% ipython --no-banner

In [1]: import numpy as np

In [2]: np.set_printoptions(precision=3, suppress=True, linewidth=140)

In [3]: u = np.array([1, 2, 1, 2, 2, 0, -1, -1, 1, -1, 1, -2, -2, -1])

In [4]: feats = np.array([np.roll(u, i) for i in range(14)])

In [5]: print(feats)
[[ 1  2  1  2  2  0 -1 -1  1 -1  1 -2 -2 -1]
 [-1  1  2  1  2  2  0 -1 -1  1 -1  1 -2 -2]
 [-2 -1  1  2  1  2  2  0 -1 -1  1 -1  1 -2]
 [-2 -2 -1  1  2  1  2  2  0 -1 -1  1 -1  1]
 [ 1 -2 -2 -1  1  2  1  2  2  0 -1 -1  1 -1]
 [-1  1 -2 -2 -1  1  2  1  2  2  0 -1 -1  1]
 [ 1 -1  1 -2 -2 -1  1  2  1  2  2  0 -1 -1]
 [-1  1 -1  1 -2 -2 -1  1  2  1  2  2  0 -1]
 [-1 -1  1 -1  1 -2 -2 -1  1  2  1  2  2  0]
 [ 0 -1 -1  1 -1  1 -2 -2 -1  1  2  1  2  2]
 [ 2  0 -1 -1  1 -1  1 -2 -2 -1  1  2  1  2]
 [ 2  2  0 -1 -1  1 -1  1 -2 -2 -1  1  2  1]
 [ 1  2  2  0 -1 -1  1 -1  1 -2 -2 -1  1  2]
 [ 2  1  2  2  0 -1 -1  1 -1  1 -2 -2 -1  1]]

In [6]: M2 = feats / np.sqrt((feats ** 2).mean(axis=1, keepdims=True))

In [7]: print(np.linalg.matrix_rank(M2) == np.linalg.matrix_rank(feats))
True

In [8]: np.linalg.norm(M2, axis=1)
Out[8]: array([3.742, 3.742, 3.742, 3.742, 3.742, 3.742, 3.742, 3.742, 3.742, 3.742, 3.742, 3.742, 3.742, 3.742])

In [9]: W = np.array([[-5, 1],
   ...:     [1, -4],
   ...:     [3, -4],
   ...:     [-4, 2],
   ...:     [-1, 5],
   ...:     [-2, -3],
   ...:     [5, 0],
   ...:     [-3, -1],
   ...:     [-4, 4],
   ...:     [0, 3],
   ...:     [-4, -1],
   ...:     [-1, 1],
   ...:     [3, -4],
   ...:     [-2, 4]])

In [10]: beta = np.array([2, 3])

In [11]: hid = np.maximum(feats @ W + beta, 0)

In [12]: (hid > 0).astype(int)
Out[12]: 
array([[0, 1],
       [1, 0],
       [1, 0],
       [1, 1],
       [0, 1],
       [1, 1],
       [0, 0],
       [0, 1],
       [1, 1],
       [0, 1],
       [1, 1],
       [1, 0],
       [1, 0],
       [0, 1]])

In [13]: (hid > 0).mean(axis=0)
Out[13]: array([0.571, 0.643])

In [14]: hid
Out[14]: 
array([[ 0,  9],
       [12,  0],
       [19,  0],
       [ 1, 27],
       [ 0, 15],
       [ 4, 14],
       [ 0,  0],
       [ 0,  6],
       [ 5, 15],
       [ 0,  5],
       [ 6, 11],
       [ 4,  0],
       [20,  0],
       [ 0,  6]])

In [15]: Z = np.array([[6, 9, 1], [6, 2, 7]])

In [16]: (hid @ Z).round(6).argmax(axis=1)
Out[16]: array([2, 1, 1, 2, 2, 0, 0, 2, 0, 2, 0, 1, 1, 2])

In [17]: hid @ Z
Out[17]: 
array([[ 54,  18,  63],
       [ 72, 108,  12],
       [114, 171,  19],
       [168,  63, 190],
       [ 90,  30, 105],
       [108,  64, 102],
       [  0,   0,   0],
       [ 36,  12,  42],
       [120,  75, 110],
       [ 30,  10,  35],
       [102,  76,  83],
       [ 24,  36,   4],
       [120, 180,  20],
       [ 36,  12,  42]])

In [18]: W @ Z
Out[18]: 
array([[-24, -43,   2],
       [-18,   1, -27],
       [ -6,  19, -25],
       [-12, -32,  10],
       [ 24,   1,  34],
       [-30, -24, -23],
       [ 30,  45,   5],
       [-24, -29, -10],
       [  0, -28,  24],
       [ 18,   6,  21],
       [-30, -38, -11],
       [  0,  -7,   6],
       [ -6,  19, -25],
       [ 12, -10,  26]])

In [19]: E = np.load("mat.npy")

In [20]: E
Out[20]: 
array([[-15,  -9,   6,   3,  15,  -3,  12,   9,   3,   6,  -9,  -9,  12,  -9],
       [  0,   0,   0,   0,   0,   0,   0,   0,   0,   0,   0,   0,   0,   0],
       [  0,   0,   0,   0,   0,   0,   0,   0,   0,   0,   0,   0,   0,   0],
       [-10,  -6,   4,   2,  10,  -2,   8,   6,   2,   4,  -6,  -6,   8,  -6],
       [-15,  -9,   6,   3,  15,  -3,  12,   9,   3,   6,  -9,  -9,  12,  -9]])

In [21]: rk = np.linalg.matrix_rank(E)

In [22]: rk
Out[22]: np.int64(1)

In [23]: N = np.linalg.svd(E)[2][rk:].T

In [24]: print([int(np.linalg.matrix_rank(E[:, :j + 1])) for j in range(14)])
[1, 1, 1, 1, 1, 1, 1, 1, 1, 1, 1, 1, 1, 1]

In [25]: print([int(np.linalg.matrix_rank(E[:i])) for i in range(1, len(E) + 1)])
[1, 1, 1, 1, 1]

In [26]: np.linalg.matrix_rank(E.T @ E), np.linalg.matrix_rank(E @ E.T)
Out[26]: (np.int64(1), np.int64(1))

In [27]: M2 = E[0, 0] * E[1:] - np.outer(E[1:, 0], E[0])

In [28]: M2
Out[28]: 
array([[0, 0, 0, 0, 0, 0, 0, 0, 0, 0, 0, 0, 0, 0],
       [0, 0, 0, 0, 0, 0, 0, 0, 0, 0, 0, 0, 0, 0],
       [0, 0, 0, 0, 0, 0, 0, 0, 0, 0, 0, 0, 0, 0],
       [0, 0, 0, 0, 0, 0, 0, 0, 0, 0, 0, 0, 0, 0]])

In [29]: E[:, 0] / E[0, 0]
Out[29]: array([ 1.   , -0.   , -0.   ,  0.667,  1.   ])

In [30]: left, sv, Vh = np.linalg.svd(E)

In [31]: print(np.argmax(sv[:-1] / (sv[1:] + 1e-6)) + 1)
1

In [32]: M2 = left[:, :1] @ np.diag(sv[:1]) @ Vh[:1]

In [33]: np.round(np.linalg.norm(E - M2, 2), 3), round(sv[1], 3)
Out[33]: (np.float64(0.0), np.float64(0.0))

In [34]: print(np.linalg.matrix_rank(E, rtol=0.05))
1

In [35]: def softmax(z):
    ...:     e = np.exp(z - z.max(axis=-1, keepdims=True))
    ...:     return e / e.sum(axis=-1, keepdims=True)
    ...: 

In [36]: softmax(E).sum(axis=1)
Out[36]: array([1., 1., 1., 1., 1.])

In [37]: np.round(softmax(E[3] + 3), 3) + 0
Out[37]: array([0.   , 0.   , 0.002, 0.   , 0.772, 0.   , 0.105, 0.014, 0.   , 0.002, 0.   , 0.   , 0.105, 0.   ])

In [38]: np.round(softmax(10 * E[3]), 3) + 0
Out[38]: array([0., 0., 0., 0., 1., 0., 0., 0., 0., 0., 0., 0., 0., 0.])

In [39]: att = E @ E.T / np.sqrt(14)

In [40]: softmax(att)[3] @ E
Out[40]: array([-15.,  -9.,   6.,   3.,  15.,  -3.,  12.,   9.,   3.,   6.,  -9.,  -9.,  12.,  -9.])

In [41]: print(np.round(softmax(att), 3) + 0)
[[0.5 0.  0.  0.  0.5]
 [0.2 0.2 0.2 0.2 0.2]
 [0.2 0.2 0.2 0.2 0.2]
 [0.5 0.  0.  0.  0.5]
 [0.5 0.  0.  0.  0.5]]

In [42]: softmax(att).round(6).argmax(axis=1)
Out[42]: array([0, 0, 0, 0, 0])
